% ipython --no-banner

In [1]: import numpy as np

In [2]: from numpy import linalg as LA

In [3]: np.set_printoptions(suppress=True, linewidth=140)

In [4]: rd = lambda a: np.round(a, 3) + 0

In [5]: feats = np.load("dump.npy")

In [6]: feats
Out[6]: 
array([[2, 1, 3, 1, 1, 0],
       [0, 2, 1, 3, 1, 1],
       [1, 0, 2, 1, 3, 1],
       [1, 1, 0, 2, 1, 3],
       [3, 1, 1, 0, 2, 1],
       [1, 3, 1, 1, 0, 2]])

In [7]: W1 = np.array([[-2, -3, 0],
   ...:     [-3, 0, 0],
   ...:     [3, 3, -1],
   ...:     [3, -2, 0],
   ...:     [-3, -3, 3],
   ...:     [-3, 0, 0]])

In [8]: coef = np.array([3, 4, 7])

In [9]: H = np.maximum(feats @ W1 + coef, 0)

In [10]: LA.matrix_rank(H)
Out[10]: np.int64(3)

In [11]: (H > 0).astype(int)
Out[11]: 
array([[1, 1, 1],
       [1, 0, 1],
       [0, 0, 1],
       [0, 0, 1],
       [0, 0, 1],
       [0, 1, 1]])

In [12]: rd((H > 0).mean(axis=0))
Out[12]: array([0.333, 0.333, 1.   ])

In [13]: cent = np.array([[1, -6], [-2, 0], [6, -3]])

In [14]: (H @ cent).round(6).argmax(axis=1)
Out[14]: array([0, 0, 0, 0, 0, 0])

In [15]: rng = np.random.default_rng(78016)

In [16]: other = feats + rng.integers(-2, 3, (6, 4)) @ rng.integers(-2, 3, (4, 6))

In [17]: other
Out[17]: 
array([[-2, -1,  9, -1,  2, -5],
       [ 1, 12,  5, -1, -8,  0],
       [-5,  4,  4, -9, -3, -5],
       [-4,  3,  0, -6, -3, -1],
       [ 2,  1, -1, -2,  1,  2],
       [ 4, -1,  5,  9,  5,  5]])

In [18]: np.abs(other - feats).sum(axis=1)
Out[18]: array([20, 29, 34, 23,  7, 27])

In [19]: x = np.array([-3, 3, 2, 3, -2, 0])

In [20]: h = np.maximum(other @ x, 0)

In [21]: other * (h > 1e-9)[:, None]
Out[21]: 
array([[-2, -1,  9, -1,  2, -5],
       [ 1, 12,  5, -1, -8,  0],
       [-5,  4,  4, -9, -3, -5],
       [-4,  3,  0, -6, -3, -1],
       [ 0,  0,  0,  0,  0,  0],
       [ 4, -1,  5,  9,  5,  5]])

In [22]: np.maximum(other @ x, 0) - np.maximum(-other @ x, 0)
Out[22]: array([ 14,  56,  14,   9, -13,  12])

In [23]: r0, g = feats[0], feats[3]

In [24]: r0 @ r0
Out[24]: np.int64(16)

In [25]: pr = (r0 @ g) / (r0 @ r0) * r0

In [26]: (g - pr) @ r0
Out[26]: np.float64(0.0)

In [27]: np.outer(r0, g)
Out[27]: 
array([[2, 2, 0, 4, 2, 6],
       [1, 1, 0, 2, 1, 3],
       [3, 3, 0, 6, 3, 9],
       [1, 1, 0, 2, 1, 3],
       [1, 1, 0, 2, 1, 3],
       [0, 0, 0, 0, 0, 0]])

In [28]: g - pr
Out[28]: array([ 0.25 ,  0.625, -1.125,  1.625,  0.625,  3.   ])

In [29]: rd(LA.norm(r0 + g) ** 2 + LA.norm(r0 - g) ** 2)
Out[29]: np.float64(64.0)

In [30]: mat = np.loadtxt("x.csv", delimiter=",")

In [31]: mat
Out[31]: 
array([[ -3.,  -3.,  -3.,  -3.],
       [ -3.,  -6.,  -6.,  -6.],
       [ -3.,  -6.,  -9.,  -9.],
       [ -3.,  -6.,  -9., -12.]])

In [32]: rd(LA.det(mat.T))
Out[32]: np.float64(81.0)

In [33]: rd(LA.eigvals(mat))
Out[33]: array([-24.873,  -3.   ,  -1.278,  -0.849])

In [34]: rd(np.poly(mat))
Out[34]: array([  1.,  30., 135., 189.,  81.])

In [35]: np.einsum("ij,ji->", mat, mat)
Out[35]: np.float64(630.0)

In [36]: np.einsum("ii->", mat)
Out[36]: np.float64(-30.0)

In [37]: T = np.stack([mat, -2 * mat, mat[::-1]])

In [38]: T.sum(axis=0)
Out[38]: 
array([[ 0., -3., -6., -9.],
       [ 0.,  0., -3., -3.],
       [ 0.,  0.,  3.,  3.],
       [ 0.,  3.,  6.,  9.]])

In [39]: rd(LA.norm(T, axis=(1, 2)))
Out[39]: array([25.1, 50.2, 25.1])

In [40]: LA.matrix_rank(T.reshape(3, -1))
Out[40]: np.int64(2)

In [41]: rd(LA.det(T))
Out[41]: array([  81., 1296.,   81.])

In [42]: E = np.array([[-0.2, -1.9, -0.7, 0.7],
    ...:     [0.4, 0.7, -0.8, 0.0],
    ...:     [0.3, 1.4, 1.7, -0.4],
    ...:     [0.0, 0.8, -0.4, 0.1],
    ...:     [0.5, 0.7, 1.2, 0.6]])

In [43]: E[1] = E[3] + 0.02 * rng.normal(size=4)

In [44]: rd(E)
Out[44]: 
array([[-0.2  , -1.9  , -0.7  ,  0.7  ],
       [ 0.01 ,  0.816, -0.377,  0.135],
       [ 0.3  ,  1.4  ,  1.7  , -0.4  ],
       [ 0.   ,  0.8  , -0.4  ,  0.1  ],
       [ 0.5  ,  0.7  ,  1.2  ,  0.6  ]])

In [45]: C2 = feats.T @ feats

In [46]: (feats @ feats.T).shape
Out[46]: (6, 6)

In [47]: LA.matrix_rank(C2)
Out[47]: np.int64(6)

In [48]: other = np.array([[2, 2, 1], [3, 2, 0]])

In [49]: cent = np.kron(other, E)

In [50]: rd(LA.norm(cent, 2)), rd(LA.norm(other, 2) * LA.norm(E, 2))
Out[50]: (np.float64(15.115), np.float64(15.115))

In [51]: cent.shape
Out[51]: (10, 12)

In [52]: other = np.c_[E[:, :3] @ np.array([[1, -2, 0], [-3, 1, 3], [-2, -3, -3]]), np.array([9, 4, 9, -2, -7])]

In [53]: rd(other)
Out[53]: 
array([[ 6.9  ,  0.6  , -3.6  ,  9.   ],
       [-1.683,  1.928,  3.58 ,  4.   ],
       [-7.3  , -4.3  , -0.9  ,  9.   ],
       [-1.6  ,  2.   ,  3.6  , -2.   ],
       [-4.   , -3.9  , -1.5  , -7.   ]])

In [54]: LA.matrix_rank(np.c_[E, other])
Out[54]: np.int64(5)

In [55]: rd(LA.lstsq(E, other[:, 0])[0])
Out[55]: array([ 1., -3., -2.,  0.])

In [56]: arr = np.load("test8.npy")

In [57]: arr
Out[57]: 
array([[ 5,  5,  5],
       [ 5, 10, 10],
       [ 5, 10, 15]])

In [58]: # equal to its transpose

In [59]: vals, evecs = LA.eigh(arr)

In [60]: x = np.array([3, 1, 3])

In [61]: (np.sign(evecs[:, -1].round(6)) == np.sign(evecs[0, -1].round(6))).astype(int)
Out[61]: array([1, 1, 1])

In [62]: x @ arr @ x
Out[62]: np.int64(370)

In [63]: rd(evecs * np.maximum(vals, 0) @ evecs.T)
Out[63]: 
array([[ 5.,  5.,  5.],
       [ 5., 10., 10.],
       [ 5., 10., 15.]])

In [64]: rd(evecs * np.sqrt(vals) @ evecs.T)
Out[64]: 
array([[1.948, 0.867, 0.674],
       [0.867, 2.622, 1.541],
       [0.674, 1.541, 3.489]])

In [65]: rd(LA.eigvalsh(arr[1:, 1:]))
Out[65]: array([ 2.192, 22.808])

In [66]: x = np.array([-9, -9, -2, 7, -8, 4])

In [67]: target = feats @ x

In [68]: target
Out[68]: array([-34,  -3, -26,   0, -50, -23])

In [69]: rd(LA.solve(feats.T, feats[3]))
Out[69]: array([0., 0., 0., 1., 0., 0.])

In [70]: rd(LA.solve(feats, -3 * target))
Out[70]: array([ 27.,  27.,   6., -21.,  24., -12.])

In [71]: other = np.array([[3, 3], [3, 0], [3, 0]])

In [72]: np.einsum("ij->j", arr)
Out[72]: array([15, 25, 30])

In [73]: other.T @ arr.T
Out[73]: 
array([[45, 75, 90],
       [15, 15, 15]])

In [74]: arr @ other
Out[74]: 
array([[45, 15],
       [75, 15],
       [90, 15]])

In [75]: LA.matrix_rank(np.vstack([arr, other.T]))
Out[75]: np.int64(3)

In [76]: np.vstack([arr, other.T]).shape
Out[76]: (5, 3)

In [77]: O, R = LA.qr(arr)

In [78]: np.allclose(R.T @ R, arr.T @ arr)
Out[78]: True

In [79]: feats @ feats
Out[79]: 
array([[11,  6, 14, 10, 15,  8],
       [ 8, 11,  6, 14, 10, 15],
       [15,  8, 11,  6, 14, 10],
       [10, 15,  8, 11,  6, 14],
       [14, 10, 15,  8, 11,  6],
       [ 6, 14, 10, 15,  8, 11]])

In [80]: np.trace(feats)
Out[80]: np.int64(12)

In [81]: rd(np.abs(LA.eigvals(feats)).max())
Out[81]: np.float64(8.0)

In [82]: rd(LA.det(feats))
Out[82]: np.float64(224.0)

In [83]: (feats + feats.T) / 2
Out[83]: 
array([[2. , 0.5, 2. , 1. , 2. , 0.5],
       [0.5, 2. , 0.5, 2. , 1. , 2. ],
       [2. , 0.5, 2. , 0.5, 2. , 1. ],
       [1. , 2. , 0.5, 2. , 0.5, 2. ],
       [2. , 1. , 2. , 0.5, 2. , 0.5],
       [0.5, 2. , 1. , 2. , 0.5, 2. ]])

In [84]: np.allclose(feats, feats.T)
Out[84]: False

In [85]: m1 = np.load("case11.npy")

In [86]: m1
Out[86]: 
array([[0.4  , 0.2  , 0.4  ],
       [0.333, 0.5  , 0.167],
       [0.2  , 0.2  , 0.6  ]])

In [87]: other = m1 / np.sqrt((m1 ** 2).mean(axis=1, keepdims=True))

In [88]: rd(other[2])
Out[88]: array([0.522, 0.522, 1.567])

In [89]: LA.matrix_rank(m1 - m1.mean(axis=1, keepdims=True))
Out[89]: np.int64(2)

In [90]: rd(LA.norm(other, axis=1))
Out[90]: array([1.732, 1.732, 1.732])

In [91]: m1 @ np.ones(3)
Out[91]: array([1., 1., 1.])

In [92]: rd(np.sort(np.abs(LA.eigvals(m1)))[::-1])
Out[92]: array([1. , 0.3, 0.2])

In [93]: rd(LA.matrix_power(m1, 2))
Out[93]: 
array([[0.307, 0.26 , 0.433],
       [0.333, 0.35 , 0.317],
       [0.267, 0.26 , 0.473]])

In [94]: pr = np.eye(3)[1]

In [95]: for _ in range(5):
    ...:     pr = pr @ m1
    ...:     print(pr.round(3))
    ...: 
[0.333 0.5   0.167]
[0.333 0.35  0.317]
[0.313 0.305 0.382]
[0.303 0.292 0.405]
[0.299 0.287 0.413]

In [96]: other = np.array([[-3, -3, -2], [-3, -2, -3]])

In [97]: cent = np.kron(other, m1)

In [98]: LA.matrix_rank(cent)
Out[98]: np.int64(6)

In [99]: rd(LA.norm(cent, 2)), rd(LA.norm(other, 2) * LA.norm(m1, 2))
Out[99]: (np.float64(6.611), np.float64(6.611))

In [100]: rd(cent)
Out[100]: 
array([[-1.2  , -0.6  , -1.2  , -1.2  , -0.6  , -1.2  , -0.8  , -0.4  , -0.8  ],
       [-0.999, -1.5  , -0.501, -0.999, -1.5  , -0.501, -0.666, -1.   , -0.334],
       [-0.6  , -0.6  , -1.8  , -0.6  , -0.6  , -1.8  , -0.4  , -0.4  , -1.2  ],
       [-1.2  , -0.6  , -1.2  , -0.8  , -0.4  , -0.8  , -1.2  , -0.6  , -1.2  ],
       [-0.999, -1.5  , -0.501, -0.666, -1.   , -0.334, -0.999, -1.5  , -0.501],
       [-0.6  , -0.6  , -1.8  , -0.4  , -0.4  , -1.2  , -0.6  , -0.6  , -1.8  ]])

In [101]: cent.shape
Out[101]: (6, 9)

In [102]: vals, evecs = LA.eig(m1)

In [103]: rd(np.prod(vals))
Out[103]: np.float64(0.06)

In [104]: rd(m1 @ evecs[:, 0] - vals[0] * evecs[:, 0])
Out[104]: array([0., 0., 0.])

In [105]: rd(np.sort(LA.eigvals(LA.inv(m1))))
Out[105]: array([1.   , 3.333, 5.   ])

In [106]: rd(np.sort(LA.eigvals(m1.T)))
Out[106]: array([0.2, 0.3, 1. ])

In [107]: other = np.array([[3, 0], [0, 2]])

In [108]: other[-1] = other[0]

In [109]: A = other + 0.05 * np.eye(2)

In [110]: A
Out[110]: 
array([[3.05, 0.  ],
       [3.  , 0.05]])

In [111]: # triangular: eigenvalues sit on the diagonal

In [112]: [int(LA.matrix_rank(LA.matrix_power(A, p))) for p in range(1, 3)]
Out[112]: [2, 2]

In [113]: vals, evecs = LA.eig(A)

In [114]: rd(np.sort(LA.eigvals(LA.inv(A))))
Out[114]: array([ 0.328, 20.   ])

In [115]: rd(np.sort(LA.eigvals(A @ A)))
Out[115]: array([0.003, 9.302])

In [116]: F = np.array([[33, 24, -7, -8],
     ...:     [24, 29, -14, -7],
     ...:     [-7, -14, 26, -5],
     ...:     [-8, -7, -5, 11]])

In [117]: # equal to its transpose

In [118]: other = LA.inv(F)

In [119]: rd(LA.det(F) * LA.det(other))
Out[119]: np.float64(1.0)

In [120]: (np.abs(other) > 1e-9).astype(int)
Out[120]: 
array([[1, 1, 1, 1],
       [1, 1, 1, 1],
       [1, 1, 1, 1],
       [1, 1, 1, 1]])

In [121]: rd(LA.cond(F))
Out[121]: np.float64(19.474)

In [122]: rd(LA.det(F) * other)
Out[122]: 
array([[ 3159., -2925.,  -702.,   117.],
       [-2925.,  5850.,  2925.,  2925.],
       [ -702.,  2925.,  3406.,  2899.],
       [  117.,  2925.,  2899.,  6721.]])

In [123]: rd(LA.inv(other))
Out[123]: 
array([[ 33.,  24.,  -7.,  -8.],
       [ 24.,  29., -14.,  -7.],
       [ -7., -14.,  26.,  -5.],
       [ -8.,  -7.,  -5.,  11.]])

In [124]: np.allclose(other, F.T)
Out[124]: False

In [125]: rd(F @ other)
Out[125]: 
array([[1., 0., 0., 0.],
       [0., 1., 0., 0.],
       [0., 0., 1., 0.],
       [0., 0., 0., 1.]])

In [126]: vals, evecs = LA.eig(F)

In [127]: rd(np.prod(vals))
Out[127]: np.float64(38025.0)

In [128]: rd(np.sort(LA.eigvals(F.T)))
Out[128]: array([ 3.209,  7.29 , 26.011, 62.49 ])

In [129]: rd(np.sort(LA.eigvals(F @ F)))
Out[129]: array([  10.297,   53.149,  676.565, 3904.989])

In [130]: rd(F @ evecs[:, 0] - vals[0] * evecs[:, 0])
Out[130]: array([0., 0., 0., 0.])

In [131]: x = np.ones(4)

In [132]: for _ in range(3):
     ...:     x = F @ x
     ...:     x /= LA.norm(x)
     ...:     print(round(x @ F @ x, 3))
     ...: 
56.951
61.639
62.342

In [133]: rd(x)
Out[133]: array([ 0.677,  0.647, -0.3  , -0.183])

In [134]: J = np.load("layer15.npy")

In [135]: J
Out[135]: 
array([[  1.,  -4.,   2.,   2.],
       [ -2.,  -9.,   6.,   6.],
       [ -2.,  -6.,   5.,   4.],
       [ -2., -10.,   6.,   7.]])

In [136]: other = J / LA.norm(J, axis=1, keepdims=True)

In [137]: C2 = other @ other.T

In [138]: rd(C2[0])
Out[138]: array([1.   , 0.926, 0.889, 0.931])

In [139]: np.argwhere(np.triu(np.abs(C2) > 0.95, 1))
Out[139]: 
array([[1, 2],
       [1, 3],
       [2, 3]])

In [140]: (C2 - 2 * np.eye(4)).round(6).argmax(axis=1)
Out[140]: array([3, 3, 1, 1])

In [141]: x = np.array([1, 1, 1, 1])

In [142]: target = J @ x

In [143]: target
Out[143]: array([1., 1., 1., 1.])

In [144]: rd(LA.solve(J, target))
Out[144]: array([1., 1., 1., 1.])

In [145]: rd(LA.solve(J, J[:, 0]))
Out[145]: array([1., 0., 0., 0.])

In [146]: rd(LA.solve(J.T, J[3]))
Out[146]: array([0., 0., 0., 1.])

In [147]: Uu, sigma, Vh = LA.svd(J)

In [148]: rd(sigma)
Out[148]: array([21.139,  2.059,  0.949,  0.073])

In [149]: other = Uu[:, :3] @ np.diag(sigma[:3]) @ Vh[:3]

In [150]: LA.matrix_rank(J, rtol=0.05)
Out[150]: np.int64(2)

In [151]: rd(np.abs(J - other).max())
Out[151]: np.float64(0.039)

In [152]: rd(LA.norm(J, axis=1))
Out[152]: array([ 5.   , 12.53 ,  9.   , 13.748])

In [153]: rd(LA.norm(J[3] - J[0]))
Out[153]: np.float64(9.274)

In [154]: LA.norm(J, axis=1).argmax()
Out[154]: np.int64(3)

In [155]: LA.matrix_rank(J, rtol=0.1)
Out[155]: np.int64(1)

In [156]: rd(np.abs(LA.svd(J)[2][-1]))
Out[156]: array([0.361, 0.576, 0.309, 0.665])

In [157]: LA.cond(J) > 100
Out[157]: np.True_

In [158]: np.argsort(-LA.norm(J, axis=0).round(6), kind="stable")[:3]
Out[158]: array([1, 3, 2])
